$ python -q
>>> import numpy as np
>>> from numpy import linalg as LA
>>> np.set_printoptions(precision=1, suppress=True, linewidth=200)
>>> data = np.loadtxt("layer5.csv", delimiter=",")
>>> data
array([[ 0.,  2.,  1.,  0.],
       [ 0.,  0.,  1.,  0.],
       [ 2.,  2.,  0., -4.],
       [ 2.,  2.,  2., -4.]])
>>> # rows and columns are dependent
>>> P = np.triu(np.array([[1, 1, 1, 2], [1, 2, 3, 0], [2, 0, 1, 0], [1, 0, 3, 3]]), 1) + np.eye(4)
>>> M2 = P @ data @ LA.inv(P)
>>> M2
array([[  6.,   2.,  -6., -24.],
       [  6.,   0.,  -5., -24.],
       [  2.,   0.,  -2.,  -8.],
       [  2.,   0.,   0.,  -8.]])
>>> P @ data - data @ P
array([[  6.,   6.,  -1., -12.],
       [  6.,   6.,   0., -12.],
       [  0.,  -2.,  -8.,  -4.],
       [  0.,  -2.,  -8.,  -4.]])
>>> np.round(LA.det(M2), 1)
np.float64(-0.0)
>>> LA.matrix_rank(M2)
np.int64(3)
>>> np.round(M2 @ LA.pinv(M2) @ M2, 1) + 0
array([[  6.,   2.,  -6., -24.],
       [  6.,   0.,  -5., -24.],
       [  2.,   0.,  -2.,  -8.],
       [  2.,   0.,   0.,  -8.]])
>>> np.abs(np.diag(LA.qr(M2)[1])) > 1e-9
array([ True,  True,  True, False])
>>> LA.lstsq(M2[:-1].T, M2[-1])[2]
np.int32(3)
>>> np.allclose(M2[:-1].T @ LA.lstsq(M2[:-1].T, M2[-1])[0], M2[-1])
True
>>> np.allclose(data @ data.T, data.T @ data)
False
>>> LA.determinant(data)
Traceback (most recent call last):
  File "<python-input-17>", line 1, in <module>
    LA.determinant(data)
    ^^^^^^^^^^^^^^
AttributeError: module 'numpy.linalg' has no attribute 'determinant'
>>> np.trace(data)
np.float64(-4.0)
>>> round(np.abs(LA.eigvals(data)).max(), 1)
np.float64(2.6)
>>> assert data == data.T
Traceback (most recent call last):
  File "<python-input-20>", line 1, in <module>
    assert data == data.T
           ^^^^^^^^^^^^^^
ValueError: The truth value of an array with more than one element is ambiguous. Use a.any() or a.all()
>>> LA.rank(data)
Traceback (most recent call last):
  File "<python-input-21>", line 1, in <module>
    LA.rank(data)
    ^^^^^^^
AttributeError: module 'numpy.linalg' has no attribute 'rank'
>>> data.sum(axis=1)
array([3., 1., 0., 2.])
>>> np.round(LA.svd(data, compute_uv=False), 1) + 0
array([7.2, 2.2, 1.4, 0. ])
>>> data[:, 4]
Traceback (most recent call last):
  File "<python-input-24>", line 1, in <module>
    data[:, 4]
    ~~~~^^^^^^
IndexError: index 4 is out of bounds for axis 1 with size 4
>>> round(LA.norm(data, "nuc"), 1)
np.float64(10.7)
>>> np.round(LA.norm(data, 2), 1)
np.float64(7.2)
>>> np.round(LA.norm(data[1] - data[2]), 1)
np.float64(5.0)
>>> W0 = np.loadtxt("m.csv", delimiter=",")
>>> W0
array([[ 1.6, -1.2,  0. ,  0.8, -4.8],
       [-0.5,  0.9, -2.3, -1.4, -0.2],
       [-1.4,  0.4, -2.1, -1.5,  1.2],
       [ 2.1, -3.8,  1.3, -0.3, -5.5],
       [ 2.5, -2.4,  0.7,  1.1, -7.6],
       [-0.5,  1.8, -0.4,  1.9, -0.3],
       [ 0.6,  1.1, -1.8,  2.4, -6.8],
       [ 0.5, -1.4,  2.6, -0.2,  0.6],
       [ 0.9, -0.1,  0.4, -1.7, -0.3],
       [-1.1, -0.8, -0.9, -4. ,  3.3],
       [ 2.6, -1.5,  0.8,  1.6, -6.3],
       [ 0.7, -0.6, -2.2, -0.7, -3.8],
       [ 1.2, -1.4, -0.4, -0.5, -3.7],
       [-1.8,  2.3, -0.7, -1.7,  5.2],
       [-2.2,  2.7, -3.5, -3.5,  5.4],
       [-0.8, -0.1, -1.6, -2.3,  2.5],
       [ 0.2, -1.3,  1.6, -1.3,  3.5],
       [-0.1, -1. ,  1.9,  2.2,  1.9],
       [ 0.1,  1.2, -0.3, -1.5,  1.3],
       [ 0.5, -1.8,  1.4, -2.5,  2.2],
       [-1.7,  3.8, -0.7,  0.1,  5. ],
       [ 0.7, -1.5,  1. ,  1.7, -1.7],
       [-0.8, -0.4, -0.9,  1.2, -3.1],
       [ 2. , -4.1,  4.2,  0.9, -2.4],
       [ 2.6, -4.2,  4. ,  1.6, -4.9],
       [ 2.7, -4.2,  2.7,  2.2, -6.8],
       [ 1.3, -2.6,  2.6, -1. ,  0.5],
       [ 2.1, -2.6,  2.8,  1.5, -5. ],
       [ 2.5, -3.7,  1.1,  1.5, -6.2],
       [ 0.7, -0.4, -0.7,  0.2, -3.8],
       [-2.4,  3.2,  0.1, -1.6,  8.1],
       [-1.2,  0.9, -2.4, -1.3,  0.4]])
>>> M2 = W0 / LA.norm(W0, axis=1, keepdims=True)
>>> C2 = M2 @ M2.T
>>> (C2 - 2 * np.eye(32)).round(6).argmax(axis=1)
array([ 4, 31, 31, 28,  0,  6, 29, 26, 19, 15,  4, 29,  0, 30, 13,  9, 19,  7, 14, 16, 30, 25,  6, 24, 27, 27,  7, 25, 25,  0, 13,  1])
>>> np.argwhere(np.triu(np.abs(C2) > 0.95, 1))
array([[ 0,  4],
       [ 0, 10],
       [ 0, 12],
       [ 0, 13],
       [ 0, 28],
       [ 0, 29],
       [ 0, 30],
       [ 1, 31],
       [ 3, 20],
       [ 3, 25],
       [ 3, 28],
       [ 4, 10],
       [ 4, 12],
       [ 4, 13],
       [ 4, 28],
       [ 4, 30],
       [ 6, 16],
       [ 9, 15],
       [10, 13],
       [10, 28],
       [10, 30],
       [12, 30],
       [13, 25],
       [13, 28],
       [13, 30],
       [14, 21],
       [14, 24],
       [14, 25],
       [14, 27],
       [20, 28],
       [23, 24],
       [24, 25],
       [24, 27],
       [25, 27],
       [25, 28],
       [27, 28],
       [28, 30]])
>>> round(np.trace(LA.pinv(data) @ data), 1)
np.float64(3.0)
>>> np.allclose(data[:-1].T @ LA.lstsq(data[:-1].T, data[-1])[0], data[-1])
True
>>> vec = np.array([2, 1, -3, 0, 0])
>>> rhs = W0 @ vec
>>> np.round(LA.lstsq(W0, rhs)[0], 1) + 0
array([ 2.,  1., -3.,  0.,  0.])
>>> np.round(LA.pinv(W0) @ W0, 1) + 0
array([[1., 0., 0., 0., 0.],
       [0., 1., 0., 0., 0.],
       [0., 0., 1., 0., 0.],
       [0., 0., 0., 1., 0.],
       [0., 0., 0., 0., 1.]])
>>> np.round(LA.solve(W0.T @ W0, W0.T @ rhs), 1) + 0
array([ 2.,  1., -3.,  0.,  0.])
>>> rng = np.random.default_rng(587)
>>> rhs = rhs + 0.1 * rng.normal(size=32)
>>> rhs
array([  2.1,   6.8,   3.8,  -3.4,   0.3,   2. ,   7.8,  -8.5,   0.5,  -0.3,   1.3,   7.4,   2.2,   1. ,   9. ,   3.1,  -5.8,  -6.8,   2.3,  -4.9,   2.4,  -3.2,   0.7, -12.8, -11. ,  -6.8,  -7.9,
        -6.9,  -2. ,   3.1,  -1.9,   5.7])
>>> c, *_ = LA.lstsq(W0, rhs)
>>> c.round()
array([ 2.,  1., -3.,  0.,  0.])
>>> np.round(W0.T @ (rhs - W0 @ c), 1) + 0
array([0., 0., 0., 0., 0.])
>>> left, sig, Vt = LA.svd(W0, full_matrices=False)
>>> np.cumsum(sig ** 2) / np.sum(sig ** 2)
array([0.8, 0.9, 1. , 1. , 1. ])
>>> np.abs(Vt[0])
array([0.3, 0.4, 0.2, 0.2, 0.8])
>>> round(float(np.sqrt((sig ** 2).sum())), 1), round(LA.norm(W0), 1)
(32.1, np.float64(32.1))
>>> np.round(Vt @ Vt.T, 1) + 0
array([[1., 0., 0., 0., 0.],
       [0., 1., 0., 0., 0.],
       [0., 0., 1., 0., 0.],
       [0., 0., 0., 1., 0.],
       [0., 0., 0., 0., 1.]])
>>> np.abs(left[:, 0]).round(6).argmax()
np.int64(25)
>>> sig / sig[0]
array([1. , 0.4, 0.3, 0.1, 0.1])
>>> np.round(left.T @ left, 1) + 0
array([[1., 0., 0., 0., 0.],
       [0., 1., 0., 0., 0.],
       [0., 0., 1., 0., 0.],
       [0., 0., 0., 1., 0.],
       [0., 0., 0., 0., 1.]])
>>> left.shape, sig.shape, Vt.shape
((32, 5), (5,), (5, 5))
>>> z = W0[:, 2] > np.median(W0[:, 2])
>>> r0 = W0[z].mean(axis=0) - W0[~z].mean(axis=0)
>>> np.argsort(-np.abs(r0).round(6), kind="stable")
array([2, 1, 0, 4, 3])
>>> r0
array([ 1.7, -2.7,  3.1,  1.1, -1.7])
>>> K = np.array([[5, 6, 7],
...     [8, 9, 10],
...     [11, 12, 13],
...     [14, 15, 16],
...     [17, 18, 19],
...     [20, 21, 22],
...     [23, 24, 25]])
>>> round(float(LA.norm(K[6] - K[2])), 1)
20.8
>>> K[6] @ K[2]
np.int64(866)
>>> LA.norm(K, axis=1).argmax()
np.int64(6)
>>> round(float(LA.norm(K[6], 1)), 1), np.round(LA.norm(K[6], np.inf), 1)
(72.0, np.float64(25.0))
>>> LA.norm(K, axis=1)
array([10.5, 15.7, 20.8, 26. , 31.2, 36.4, 41.6])
>>> LA.norm(K, axis=0)
array([40.3, 42.7, 45.2])
>>> np.round(LA.norm(K, 1), 1), np.round(LA.norm(K, np.inf), 1)
(np.float64(112.0), np.float64(72.0))
